In [1]: import numpy as np

In [2]: import numpy.linalg as la

In [3]: np.set_printoptions(precision=2, suppress=True, linewidth=160)

In [4]: other = np.array([[2, 0, 2, 2, -2, 0, 0, -2, -2, -1, -2],
   ...:     [-2, -3, 1, 3, 1, 2, 1, -2, -1, 3, -1],
   ...:     [-2, 1, -1, 3, 1, 0, 3, 3, 1, -2, -3]])

In [5]: feats = other.T @ other

In [6]: feats
Out[6]: 
array([[ 12,   4,   4,  -8,  -8,  -4,  -8,  -6,  -4,  -4,   4],
       [  4,  10,  -4,  -6,  -2,  -6,   0,   9,   4, -11,   0],
       [  4,  -4,   6,   4,  -4,   2,  -2,  -9,  -6,   3,  -2],
       [ -8,  -6,   4,  22,   2,   6,  12,  -1,  -4,   1, -16],
       [ -8,  -2,  -4,   2,   6,   2,   4,   5,   4,   3,   0],
       [ -4,  -6,   2,   6,   2,   4,   2,  -4,  -2,   6,  -2],
       [ -8,   0,  -2,  12,   4,   2,  10,   7,   2,  -3, -10],
       [ -6,   9,  -9,  -1,   5,  -4,   7,  17,   9, -10,  -3],
       [ -4,   4,  -6,  -4,   4,  -2,   2,   9,   6,  -3,   2],
       [ -4, -11,   3,   1,   3,   6,  -3, -10,  -3,  14,   5],
       [  4,   0,  -2, -16,   0,  -2, -10,  -3,   2,   5,  14]])

In [7]: # symmetric, so the eigenvalues are real

In [8]: w, vecs = la.eigh(feats)

In [9]: np.round(vecs @ np.diag(w) @ vecs.T, 2) + 0
Out[9]: 
array([[ 12.,   4.,   4.,  -8.,  -8.,  -4.,  -8.,  -6.,  -4.,  -4.,   4.],
       [  4.,  10.,  -4.,  -6.,  -2.,  -6.,   0.,   9.,   4., -11.,   0.],
       [  4.,  -4.,   6.,   4.,  -4.,   2.,  -2.,  -9.,  -6.,   3.,  -2.],
       [ -8.,  -6.,   4.,  22.,   2.,   6.,  12.,  -1.,  -4.,   1., -16.],
       [ -8.,  -2.,  -4.,   2.,   6.,   2.,   4.,   5.,   4.,   3.,   0.],
       [ -4.,  -6.,   2.,   6.,   2.,   4.,   2.,  -4.,  -2.,   6.,  -2.],
       [ -8.,   0.,  -2.,  12.,   4.,   2.,  10.,   7.,   2.,  -3., -10.],
       [ -6.,   9.,  -9.,  -1.,   5.,  -4.,   7.,  17.,   9., -10.,  -3.],
       [ -4.,   4.,  -6.,  -4.,   4.,  -2.,   2.,   9.,   6.,  -3.,   2.],
       [ -4., -11.,   3.,   1.,   3.,   6.,  -3., -10.,  -3.,  14.,   5.],
       [  4.,   0.,  -2., -16.,   0.,  -2., -10.,  -3.,   2.,   5.,  14.]])

In [10]: print(w.sum(), np.trace(feats))
121.0 121

In [11]: np.round(vecs.T @ feats @ vecs, 2) + 0
Out[11]: 
array([[ 0.  ,  0.  ,  0.  ,  0.  ,  0.  ,  0.  ,  0.  ,  0.  ,  0.  ,  0.  ,  0.  ],
       [ 0.  ,  0.  ,  0.  ,  0.  ,  0.  ,  0.  ,  0.  ,  0.  ,  0.  ,  0.  ,  0.  ],
       [ 0.  ,  0.  ,  0.  ,  0.  ,  0.  ,  0.  ,  0.  ,  0.  ,  0.  ,  0.  ,  0.  ],
       [ 0.  ,  0.  ,  0.  ,  0.  ,  0.  ,  0.  ,  0.  ,  0.  ,  0.  ,  0.  ,  0.  ],
       [ 0.  ,  0.  ,  0.  ,  0.  ,  0.  ,  0.  ,  0.  ,  0.  ,  0.  ,  0.  ,  0.  ],
       [ 0.  ,  0.  ,  0.  ,  0.  ,  0.  ,  0.  ,  0.  ,  0.  ,  0.  ,  0.  ,  0.  ],
       [ 0.  ,  0.  ,  0.  ,  0.  ,  0.  ,  0.  ,  0.  ,  0.  ,  0.  ,  0.  ,  0.  ],
       [ 0.  ,  0.  ,  0.  ,  0.  ,  0.  ,  0.  ,  0.  ,  0.  ,  0.  ,  0.  ,  0.  ],
       [ 0.  ,  0.  ,  0.  ,  0.  ,  0.  ,  0.  ,  0.  ,  0.  , 25.84,  0.  ,  0.  ],
       [ 0.  ,  0.  ,  0.  ,  0.  ,  0.  ,  0.  ,  0.  ,  0.  ,  0.  , 45.38,  0.  ],
       [ 0.  ,  0.  ,  0.  ,  0.  ,  0.  ,  0.  ,  0.  ,  0.  ,  0.  ,  0.  , 49.78]])

In [12]: np.round(la.svd(feats, compute_uv=False), 2) + 0
Out[12]: array([49.78, 45.38, 25.84,  0.  ,  0.  ,  0.  ,  0.  ,  0.  ,  0.  ,  0.  ,  0.  ])

In [13]: np.unique(feats.round(6), axis=0).shape
Out[13]: (11, 11)

In [14]: print(la.lstsq(feats[:-1].T, feats[-1])[2])
3

In [15]: print(np.round(feats @ la.pinv(feats) @ feats, 2) + 0)
[[ 12.   4.   4.  -8.  -8.  -4.  -8.  -6.  -4.  -4.   4.]
 [  4.  10.  -4.  -6.  -2.  -6.   0.   9.   4. -11.   0.]
 [  4.  -4.   6.   4.  -4.   2.  -2.  -9.  -6.   3.  -2.]
 [ -8.  -6.   4.  22.   2.   6.  12.  -1.  -4.   1. -16.]
 [ -8.  -2.  -4.   2.   6.   2.   4.   5.   4.   3.   0.]
 [ -4.  -6.   2.   6.   2.   4.   2.  -4.  -2.   6.  -2.]
 [ -8.   0.  -2.  12.   4.   2.  10.   7.   2.  -3. -10.]
 [ -6.   9.  -9.  -1.   5.  -4.   7.  17.   9. -10.  -3.]
 [ -4.   4.  -6.  -4.   4.  -2.   2.   9.   6.  -3.   2.]
 [ -4. -11.   3.   1.   3.   6.  -3. -10.  -3.  14.   5.]
 [  4.   0.  -2. -16.   0.  -2. -10.  -3.   2.   5.  14.]]

In [16]: rank = la.matrix_rank(feats)

In [17]: rank
Out[17]: np.int64(3)

In [18]: ns = la.svd(feats)[2][rank:].T

In [19]: [int(la.matrix_rank(np.delete(feats, i, axis=0))) for i in range(11)]
Out[19]: [3, 3, 3, 3, 3, 3, 3, 3, 3, 3, 3]

In [20]: [int(la.matrix_rank(feats[:i])) for i in range(1, len(feats) + 1)]
Out[20]: [1, 2, 3, 3, 3, 3, 3, 3, 3, 3, 3]

In [21]: np.allclose(feats @ ns, 0)
Out[21]: True

In [22]: [int(la.matrix_rank(feats[:, :j + 1])) for j in range(11)]
Out[22]: [1, 2, 3, 3, 3, 3, 3, 3, 3, 3, 3]

In [23]: la.matrix_rank(feats.T @ feats), la.matrix_rank(feats @ feats.T)
Out[23]: (np.int64(3), np.int64(3))

In [24]: theta = np.radians(60)

In [25]: r_ = np.eye(11)

In [26]: r_[3, 3] = r_[9, 9] = np.cos(theta)

In [27]: r_[3, 9], r_[9, 3] = -np.sin(theta), np.sin(theta)

In [28]: r_
Out[28]: 
array([[ 1.  ,  0.  ,  0.  ,  0.  ,  0.  ,  0.  ,  0.  ,  0.  ,  0.  ,  0.  ,  0.  ],
       [ 0.  ,  1.  ,  0.  ,  0.  ,  0.  ,  0.  ,  0.  ,  0.  ,  0.  ,  0.  ,  0.  ],
       [ 0.  ,  0.  ,  1.  ,  0.  ,  0.  ,  0.  ,  0.  ,  0.  ,  0.  ,  0.  ,  0.  ],
       [ 0.  ,  0.  ,  0.  ,  0.5 ,  0.  ,  0.  ,  0.  ,  0.  ,  0.  , -0.87,  0.  ],
       [ 0.  ,  0.  ,  0.  ,  0.  ,  1.  ,  0.  ,  0.  ,  0.  ,  0.  ,  0.  ,  0.  ],
       [ 0.  ,  0.  ,  0.  ,  0.  ,  0.  ,  1.  ,  0.  ,  0.  ,  0.  ,  0.  ,  0.  ],
       [ 0.  ,  0.  ,  0.  ,  0.  ,  0.  ,  0.  ,  1.  ,  0.  ,  0.  ,  0.  ,  0.  ],
       [ 0.  ,  0.  ,  0.  ,  0.  ,  0.  ,  0.  ,  0.  ,  1.  ,  0.  ,  0.  ,  0.  ],
       [ 0.  ,  0.  ,  0.  ,  0.  ,  0.  ,  0.  ,  0.  ,  0.  ,  1.  ,  0.  ,  0.  ],
       [ 0.  ,  0.  ,  0.  ,  0.87,  0.  ,  0.  ,  0.  ,  0.  ,  0.  ,  0.5 ,  0.  ],
       [ 0.  ,  0.  ,  0.  ,  0.  ,  0.  ,  0.  ,  0.  ,  0.  ,  0.  ,  0.  ,  1.  ]])

In [29]: other = feats @ r_.T

In [30]: np.allclose(feats @ feats.T, other @ other.T)
Out[30]: True

In [31]: print(np.round(la.svd(feats, compute_uv=False), 2) + 0, np.round(la.svd(other, compute_uv=False), 2) + 0)
[49.78 45.38 25.84  0.    0.    0.    0.    0.    0.    0.    0.  ] [49.78 45.38 25.84  0.    0.    0.    0.    0.    0.    0.    0.  ]

In [32]: print(np.abs(other - feats).max(axis=0))
[ 0.    0.    0.   12.62  0.    0.    0.    0.    0.   18.55  0.  ]

In [33]: J = np.loadtxt("dump.csv", delimiter=",")

In [34]: J
Out[34]: 
array([[ 1.8 , -0.8 , -2.2 , -1.6 ,  1.4 , -0.6 ],
       [-1.79,  1.88, -0.31,  0.8 , -0.37,  1.53],
       [ 1.56, -2.32,  1.84, -0.2 , -0.32, -1.92],
       [-1.32,  3.84, -5.88, -1.2 ,  2.04,  3.24],
       [ 0.02,  0.94, -2.21, -0.71,  0.91,  0.81],
       [ 0.73,  0.76, -3.39, -1.44,  1.59,  0.69],
       [-0.49,  1.98, -3.46, -0.85,  1.28,  1.68],
       [-0.94,  0.96, -0.1 ,  0.44, -0.22,  0.78],
       [-0.18,  0.08,  0.22,  0.16, -0.14,  0.06]])

In [35]: # looks like rank 2

In [36]: J.shape
Out[36]: (9, 6)

In [37]: np.round(la.svd(J, compute_uv=False), 2) + 0
Out[37]: array([11.22,  5.43,  0.  ,  0.  ,  0.  ,  0.  ])

In [38]: np.abs(J).max()
Out[38]: np.float64(5.88)

In [39]: np.count_nonzero(J)
Out[39]: np.int64(54)

In [40]: print(J.sum(axis=0))
[ -0.61   7.32 -15.49  -4.6    6.17   6.27]

In [41]: np.unravel_index(np.abs(J).argmax(), J.shape)
Out[41]: (np.int64(3), np.int64(2))

In [42]: A = np.loadtxt("test10.csv", delimiter=",")

In [43]: A
Out[43]: 
array([[ 32.87,  -0.11,  -5.95, -14.87,  37.09,  22.01,  24.06,  -9.78, -16.92,   4.98, -14.85,  42.08],
       [-43.08,   0.14,  18.93,  26.9 , -41.91, -14.96, -34.75,  18.03,   5.97,  -8.91,  27.02, -51.  ],
       [-41.  ,   0.06,  19.97,  26.96, -38.91, -11.96, -34.03,  18.2 ,   3.1 ,  -8.95,  27.1 , -47.87],
       [-20.08,   0.02,  16.98,  17.88, -14.92,   3.03, -18.94,  12.1 ,  -9.01,  -5.9 ,  17.95, -20.96],
       [  4.06,   0.03, -25.11, -18.14,  -8.99, -26.87,  10.97, -11.89,  32.94,   5.99, -18.06,  -2.88],
       [ 30.9 ,  -0.03, -24.94, -27.1 ,  24.04,  -3.12,  28.85, -18.12,  11.96,   8.92, -27.11,  33.08],
       [ -7.09,   0.01,  28.08,  20.91,   7.08,  27.94, -14.13,  13.94, -35.09,  -7.03,  20.93,  -0.05],
       [-21.87,   0.04,   7.07,  11.9 , -22.93, -10.99, -17.08,   7.97,   6.91,  -4.08,  11.95, -26.97]])

In [44]: def softmax(z):
    ...:     e = np.exp(z - z.max(axis=-1, keepdims=True))
    ...:     return e / e.sum(axis=-1, keepdims=True)
    ...: 

In [45]: np.round(softmax(A[7] + -1), 2) + 0
Out[45]: array([0.  , 0.  , 0.  , 0.48, 0.  , 0.  , 0.  , 0.01, 0.  , 0.  , 0.5 , 0.  ])

In [46]: np.round(softmax(A[7]), 2) + 0
Out[46]: array([0.  , 0.  , 0.  , 0.48, 0.  , 0.  , 0.  , 0.01, 0.  , 0.  , 0.5 , 0.  ])

In [47]: scores = A @ A.T / np.sqrt(12)

In [48]: print(softmax(scores)[7] @ A)
[-43.08   0.14  18.93  26.9  -41.91 -14.96 -34.75  18.03   5.97  -8.91  27.02 -51.  ]

In [49]: print(softmax(scores).round(6).argmax(axis=1))
[0 1 1 1 4 5 6 1]

In [50]: theta = np.radians(120)

In [51]: r_ = np.eye(12)

In [52]: r_[0, 0] = r_[5, 5] = np.cos(theta)

In [53]: r_[0, 5], r_[5, 0] = -np.sin(theta), np.sin(theta)

In [54]: r_
Out[54]: 
array([[-0.5 ,  0.  ,  0.  ,  0.  ,  0.  , -0.87,  0.  ,  0.  ,  0.  ,  0.  ,  0.  ,  0.  ],
       [ 0.  ,  1.  ,  0.  ,  0.  ,  0.  ,  0.  ,  0.  ,  0.  ,  0.  ,  0.  ,  0.  ,  0.  ],
       [ 0.  ,  0.  ,  1.  ,  0.  ,  0.  ,  0.  ,  0.  ,  0.  ,  0.  ,  0.  ,  0.  ,  0.  ],
       [ 0.  ,  0.  ,  0.  ,  1.  ,  0.  ,  0.  ,  0.  ,  0.  ,  0.  ,  0.  ,  0.  ,  0.  ],
       [ 0.  ,  0.  ,  0.  ,  0.  ,  1.  ,  0.  ,  0.  ,  0.  ,  0.  ,  0.  ,  0.  ,  0.  ],
       [ 0.87,  0.  ,  0.  ,  0.  ,  0.  , -0.5 ,  0.  ,  0.  ,  0.  ,  0.  ,  0.  ,  0.  ],
       [ 0.  ,  0.  ,  0.  ,  0.  ,  0.  ,  0.  ,  1.  ,  0.  ,  0.  ,  0.  ,  0.  ,  0.  ],
       [ 0.  ,  0.  ,  0.  ,  0.  ,  0.  ,  0.  ,  0.  ,  1.  ,  0.  ,  0.  ,  0.  ,  0.  ],
       [ 0.  ,  0.  ,  0.  ,  0.  ,  0.  ,  0.  ,  0.  ,  0.  ,  1.  ,  0.  ,  0.  ,  0.  ],
       [ 0.  ,  0.  ,  0.  ,  0.  ,  0.  ,  0.  ,  0.  ,  0.  ,  0.  ,  1.  ,  0.  ,  0.  ],
       [ 0.  ,  0.  ,  0.  ,  0.  ,  0.  ,  0.  ,  0.  ,  0.  ,  0.  ,  0.  ,  1.  ,  0.  ],
       [ 0.  ,  0.  ,  0.  ,  0.  ,  0.  ,  0.  ,  0.  ,  0.  ,  0.  ,  0.  ,  0.  ,  1.  ]])

In [55]: other = A @ r_.T

In [56]: np.allclose(A @ A.T, other @ other.T)
Out[56]: True

In [57]: round(float(la.det(r_)), 2), np.trace(r_)
Out[57]: (1.0, np.float64(9.0))

In [58]: print(la.svd(A, compute_uv=False), la.svd(other, compute_uv=False))
[188.76  92.55   0.52   0.35   0.29   0.19   0.1    0.07] [188.76  92.55   0.52   0.35   0.29   0.19   0.1    0.07]

In [59]: np.abs(other - A).max(axis=0)
Out[59]: array([77.58,  0.  ,  0.  ,  0.  ,  0.  , 48.05,  0.  ,  0.  ,  0.  ,  0.  ,  0.  ,  0.  ])

In [60]: other = la.inv(r_)

In [61]: round(la.det(r_) * la.det(other), 2)
Out[61]: np.float64(1.0)

In [62]: print(la.det(r_) * other)
[[-0.5   0.    0.    0.    0.    0.87  0.    0.    0.    0.    0.    0.  ]
 [ 0.    1.    0.    0.    0.    0.    0.    0.    0.    0.    0.    0.  ]
 [ 0.    0.    1.    0.    0.    0.    0.    0.    0.    0.    0.    0.  ]
 [ 0.    0.    0.    1.    0.    0.    0.    0.    0.    0.    0.    0.  ]
 [ 0.    0.    0.    0.    1.    0.    0.    0.    0.    0.    0.    0.  ]
 [-0.87 -0.   -0.   -0.   -0.   -0.5  -0.   -0.   -0.   -0.   -0.   -0.  ]
 [ 0.    0.    0.    0.    0.    0.    1.    0.    0.    0.    0.    0.  ]
 [ 0.    0.    0.    0.    0.    0.    0.    1.    0.    0.    0.    0.  ]
 [ 0.    0.    0.    0.    0.    0.    0.    0.    1.    0.    0.    0.  ]
 [ 0.    0.    0.    0.    0.    0.    0.    0.    0.    1.    0.    0.  ]
 [ 0.    0.    0.    0.    0.    0.    0.    0.    0.    0.    1.    0.  ]
 [ 0.    0.    0.    0.    0.    0.    0.    0.    0.    0.    0.    1.  ]]

In [63]: np.round(la.cond(r_), 2)
Out[63]: np.float64(1.0)

In [64]: la.inv(other)
Out[64]: 
array([[-0.5 , -0.  , -0.  , -0.  , -0.  , -0.87, -0.  , -0.  , -0.  , -0.  , -0.  , -0.  ],
       [ 0.  ,  1.  ,  0.  ,  0.  ,  0.  ,  0.  ,  0.  ,  0.  ,  0.  ,  0.  ,  0.  ,  0.  ],
       [ 0.  ,  0.  ,  1.  ,  0.  ,  0.  ,  0.  ,  0.  ,  0.  ,  0.  ,  0.  ,  0.  ,  0.  ],
       [ 0.  ,  0.  ,  0.  ,  1.  ,  0.  ,  0.  ,  0.  ,  0.  ,  0.  ,  0.  ,  0.  ,  0.  ],
       [ 0.  ,  0.  ,  0.  ,  0.  ,  1.  ,  0.  ,  0.  ,  0.  ,  0.  ,  0.  ,  0.  ,  0.  ],
       [ 0.87,  0.  ,  0.  ,  0.  ,  0.  , -0.5 ,  0.  ,  0.  ,  0.  ,  0.  ,  0.  ,  0.  ],
       [ 0.  ,  0.  ,  0.  ,  0.  ,  0.  ,  0.  ,  1.  ,  0.  ,  0.  ,  0.  ,  0.  ,  0.  ],
       [ 0.  ,  0.  ,  0.  ,  0.  ,  0.  ,  0.  ,  0.  ,  1.  ,  0.  ,  0.  ,  0.  ,  0.  ],
       [ 0.  ,  0.  ,  0.  ,  0.  ,  0.  ,  0.  ,  0.  ,  0.  ,  1.  ,  0.  ,  0.  ,  0.  ],
       [ 0.  ,  0.  ,  0.  ,  0.  ,  0.  ,  0.  ,  0.  ,  0.  ,  0.  ,  1.  ,  0.  ,  0.  ],
       [ 0.  ,  0.  ,  0.  ,  0.  ,  0.  ,  0.  ,  0.  ,  0.  ,  0.  ,  0.  ,  1.  ,  0.  ],
       [ 0.  ,  0.  ,  0.  ,  0.  ,  0.  ,  0.  ,  0.  ,  0.  ,  0.  ,  0.  ,  0.  ,  1.  ]])

In [65]: A.sum(axis=0)
Out[65]: array([-65.29,   0.16,  35.03,  44.44, -59.45, -14.92, -55.05,  30.45,  -0.14, -14.98,  44.93, -74.57])

In [66]: np.count_nonzero(A)
Out[66]: np.int64(96)

In [67]: la.rank(A)
---------------------------------------------------------------------------
AttributeError                            Traceback (most recent call last)
Cell In[67], line 1
----> 1 la.rank(A)

AttributeError: module 'numpy.linalg' has no attribute 'rank'

In [68]: round(la.norm(A), 2)
Out[68]: np.float64(210.23)

In [69]: A.shape
Out[69]: (8, 12)
